% python3 -q
>>> import numpy as np
>>> from numpy import linalg as LA
>>> np.set_printoptions(precision=2, suppress=True, linewidth=200, sign=" ")
>>> m1 = np.load("run8.npy")
>>> m1
array([[  0,   3,   2,   3,   1,   3],
       [  0,   5,   3,   5,   4,   4],
       [  3,   6,   4,   8,   6,   4],
       [  3,   7,   6,   8,   7,   5],
       [  6,   7,   7,  11,   8,   7],
       [  7,   9,   9,  13,   8,   9],
       [ 10,  12,   9,  16,  10,   9],
       [ 12,  13,  10,  16,  13,  12],
       [ 13,  13,  11,  16,  14,  12],
       [ 14,  14,  12,  19,  16,  12],
       [ 14,  14,  15,  22,  18,  13],
       [ 16,  16,  18,  22,  18,  16],
       [ 19,  19,  19,  22,  18,  18],
       [ 22,  20,  20,  23,  19,  20],
       [ 24,  22,  21,  25,  20,  21],
       [ 25,  25,  23,  25,  22,  24]])
>>> M2 = m1 / np.sqrt((m1 ** 2).mean(axis=1, keepdims=True))
>>> LA.matrix_rank(M2) == LA.matrix_rank(m1)
np.True_
>>> LA.matrix_rank(m1 - m1.mean(axis=1, keepdims=True))
np.int64(5)
>>> gram = np.cov(m1, rowvar=False)
>>> round(float(np.corrcoef(m1[:, 0], m1[:, 5])[0, 1]), 2)
0.99
>>> m1.std(axis=0)
array([ 7.91,  6.24,  6.56,  6.98,  6.21,  6.34])
>>> LA.eigvalsh(gram)[::-1]
array([ 283.55,    4.08,    1.21,    0.74,    0.37,    0.16])
>>> np.median(m1, axis=0)
array([ 12.5,  13. ,  10.5,  16. ,  13.5,  12. ])
>>> gram.shape
(6, 6)
>>> np.polyfit(m1[:, 0], m1[:, 5], 1)
array([ 0.79,  2.5 ])
>>> lab = m1[:, 2] > np.median(m1[:, 2])
>>> u = m1[lab].mean(axis=0) - m1[~lab].mean(axis=0)
>>> ((m1 - m1.mean(axis=0)) @ u > 0).astype(int)
array([ 0,  0,  0,  0,  0,  0,  0,  0,  1,  1,  1,  1,  1,  1,  1,  1])
>>> (((m1 - m1.mean(axis=0)) @ u > 0) == lab).mean()
np.float64(1.0)
>>> hat = m1 @ LA.solve(m1.T @ m1, m1.T)
>>> np.allclose(hat @ hat, hat)
True
>>> rng = np.random.default_rng(59)
>>> K = (rng.random((5, 5)) < 0.3) + np.eye(5)
>>> K /= K.sum(axis=1, keepdims=True)
>>> K
array([[ 0.33,  0.  ,  0.33,  0.  ,  0.33],
       [ 0.25,  0.5 ,  0.  ,  0.25,  0.  ],
       [ 0.  ,  0.  ,  1.  ,  0.  ,  0.  ],
       [ 0.25,  0.25,  0.25,  0.25,  0.  ],
       [ 0.33,  0.33,  0.  ,  0.  ,  0.33]])
>>> # rank 4
>>> round(np.abs(LA.eigvals(K)).max(), 2)
np.float64(1.0)
>>> np.allclose(K, K.T)
False
>>> round(np.trace(K), 2)
np.float64(2.42)
>>> round(LA.det(K), 2)
np.float64(-0.0)
>>> (K + K.T) / 2
array([[ 0.33,  0.12,  0.17,  0.12,  0.33],
       [ 0.12,  0.5 ,  0.  ,  0.25,  0.17],
       [ 0.17,  0.  ,  1.  ,  0.12,  0.  ],
       [ 0.12,  0.25,  0.12,  0.25,  0.  ],
       [ 0.33,  0.17,  0.  ,  0.  ,  0.33]])
>>> LA.matrix_rank(K, rtol=0.1)
np.int64(4)
>>> np.argsort(-LA.norm(K, axis=0).round(6), kind="stable")[:3]
array([ 2,  1,  0])
>>> np.round(K[0] @ K[3], 2)
np.float64(0.17)
>>> np.round(LA.norm(K, 2), 2)
np.float64(1.13)
>>> LA.norm(K, axis=0)
array([ 0.59,  0.65,  1.08,  0.35,  0.47])
>>> A = np.load("block12.npy")
>>> A
array([[-45, -27, -36,  27,   9,  45,  27],
       [-40, -24, -32,  24,   8,  40,  24],
       [-40, -24, -32,  24,   8,  40,  24],
       [-25, -15, -20,  15,   5,  25,  15]])
>>> # rank 1
>>> rk = LA.matrix_rank(A)
>>> rk
np.int64(1)
>>> ns = LA.svd(A)[2][rk:].T
>>> LA.matrix_rank(A.T @ A), LA.matrix_rank(A @ A.T)
(np.int64(1), np.int64(1))
>>> ns @ ns.T
array([[ 0.73, -0.16, -0.21,  0.16,  0.05,  0.27,  0.16],
       [-0.16,  0.9 , -0.13,  0.1 ,  0.03,  0.16,  0.1 ],
       [-0.21, -0.13,  0.83,  0.13,  0.04,  0.21,  0.13],
       [ 0.16,  0.1 ,  0.13,  0.9 , -0.03, -0.16, -0.1 ],
       [ 0.05,  0.03,  0.04, -0.03,  0.99, -0.05, -0.03],
       [ 0.27,  0.16,  0.21, -0.16, -0.05,  0.73, -0.16],
       [ 0.16,  0.1 ,  0.13, -0.1 , -0.03, -0.16,  0.9 ]])
>>> [int(LA.matrix_rank(A[:i])) for i in range(1, len(A) + 1)]
[1, 1, 1, 1]
>>> ns.shape
(7, 6)
>>> np.round(A @ ns, 2) + 0
array([[ 0.,  0.,  0.,  0.,  0.,  0.],
       [ 0.,  0.,  0.,  0.,  0.,  0.],
       [ 0.,  0.,  0.,  0.,  0.,  0.],
       [ 0.,  0.,  0.,  0.,  0.,  0.]])
>>> [int(LA.matrix_rank(np.delete(A, i, axis=0))) for i in range(4)]
[1, 1, 1, 1]
>>> ang = np.radians(72)
>>> R = np.eye(5)
>>> R[1, 1] = R[4, 4] = np.cos(ang)
>>> R[1, 4], R[4, 1] = -np.sin(ang), np.sin(ang)
>>> R
array([[ 1.  ,  0.  ,  0.  ,  0.  ,  0.  ],
       [ 0.  ,  0.31,  0.  ,  0.  , -0.95],
       [ 0.  ,  0.  ,  1.  ,  0.  ,  0.  ],
       [ 0.  ,  0.  ,  0.  ,  1.  ,  0.  ],
       [ 0.  ,  0.95,  0.  ,  0.  ,  0.31]])
>>> M2 = K @ R.T
>>> np.allclose(K @ K.T, M2 @ M2.T)
True
>>> np.abs(M2 - K).max(axis=0)
array([ 0.  ,  0.55,  0.  ,  0.  ,  0.48])
>>> basis = np.array([[2, -1, -1], [-1, 2, -1]])
>>> data = rng.normal(size=(21, 2)) @ basis + np.array([0, 3, 1])
>>> data
array([[-3.91,  6.66,  1.25],
       [-0.4 ,  4.65, -0.25],
       [ 3.03,  0.71,  0.26],
       [ 2.14,  2.56, -0.7 ],
       [ 2.68, -0.68,  2.  ],
       [ 1.66,  1.73,  0.61],
       [-1.16,  3.65,  1.51],
       [-0.65,  2.85,  1.79],
       [-0.89,  2.47,  2.42],
       [-1.74,  6.54, -0.8 ],
       [-0.65, -0.33,  4.98],
       [-1.18,  4.88,  0.3 ],
       [ 1.6 , -1.43,  3.83],
       [-0.9 ,  2.1 ,  2.8 ],
       [-4.45,  6.21,  2.24],
       [ 1.86,  0.15,  2.  ],
       [ 1.92,  1.17,  0.91],
       [ 2.18,  2.89, -1.07],
       [ 3.72,  1.04, -0.76],
       [ 2.47,  0.69,  0.84],
       [-0.63,  4.23,  0.4 ]])
>>> vec = np.array([6, 5, 3])
>>> rhs = data @ vec
>>> LA.lstsq(data, rhs)[0]
array([ 6.,  5.,  3.])
>>> LA.solve(data.T @ data, data.T @ rhs)
array([ 6.,  5.,  3.])
>>> np.round(LA.pinv(data) @ data, 2) + 0
array([[ 1.,  0.,  0.],
       [ 0.,  1.,  0.],
       [ 0.,  0.,  1.]])
>>> rhs = rhs + 0.1 * rng.normal(size=21)
>>> rhs
array([ 13.62,  20.1 ,  22.54,  23.53,  18.59,  20.47,  15.81,  15.78,  14.24,  19.92,   9.37,  18.04,  14.01,  13.53,  10.99,  17.96,  20.15,  24.47,  25.32,  20.85,  18.69])
>>> c, *_ = LA.lstsq(data, rhs)
>>> c.round()
array([ 6.,  5.,  3.])
>>> np.round(data.T @ (rhs - data @ c), 2) + 0
array([ 0.,  0.,  0.])
>>> np.round(LA.norm(rhs - data @ c), 2)
np.float64(0.31)
>>> lab = data[:, 2] > np.median(data[:, 2])
>>> u = data[lab].mean(axis=0) - data[~lab].mean(axis=0)
>>> lab.astype(int)
array([ 1,  0,  0,  0,  1,  0,  1,  1,  1,  0,  1,  0,  1,  1,  1,  1,  0,  0,  0,  0,  0])
>>> M2 = np.c_[data[:, :1] @ np.array([[3]]), np.array([2, 3, 1, 2, 3, 2, 3, 1, 2, 3, 3, 0, 0, 3, 1, 3, 0, 3, 1, 2, 1])]
>>> M2
array([[-11.72,   2.  ],
       [ -1.2 ,   3.  ],
       [  9.1 ,   1.  ],
       [  6.42,   2.  ],
       [  8.03,   3.  ],
       [  4.98,   2.  ],
       [ -3.48,   3.  ],
       [ -1.94,   1.  ],
       [ -2.68,   2.  ],
       [ -5.21,   3.  ],
       [ -1.96,   3.  ],
       [ -3.53,   0.  ],
       [  4.8 ,   0.  ],
       [ -2.71,   3.  ],
       [-13.36,   1.  ],
       [  5.57,   3.  ],
       [  5.75,   0.  ],
       [  6.54,   3.  ],
       [ 11.17,   1.  ],
       [  7.4 ,   2.  ],
       [ -1.9 ,   1.  ]])
>>> LA.matrix_rank(np.c_[data, M2])
np.int64(4)
>>> np.round(LA.lstsq(data, M2[:, 0])[0], 2) + 0
array([ 3.,  0.,  0.])
>>> dist = LA.norm(data[:, None] - data[None], axis=-1)
>>> (dist + 1e9 * np.eye(21)).round(6).argmin(axis=1)
array([ 14,  20,  19,  17,  15,  16,   7,   8,  13,  11,  12,  20,   4,   8,   0,   4,   5,   3,   2,  16,   1])
>>> dist[6].round(6).argsort(kind="stable")[:4]
array([  6,   7,  20,   8])
>>> hat = data @ LA.solve(data.T @ data, data.T)
>>> np.round(LA.eigvalsh(hat), 2) + 0
array([ 0.,  0.,  0.,  0.,  0.,  0.,  0.,  0.,  0.,  0.,  0.,  0.,  0.,  0.,  0.,  0.,  0.,  0.,  1.,  1.,  1.])
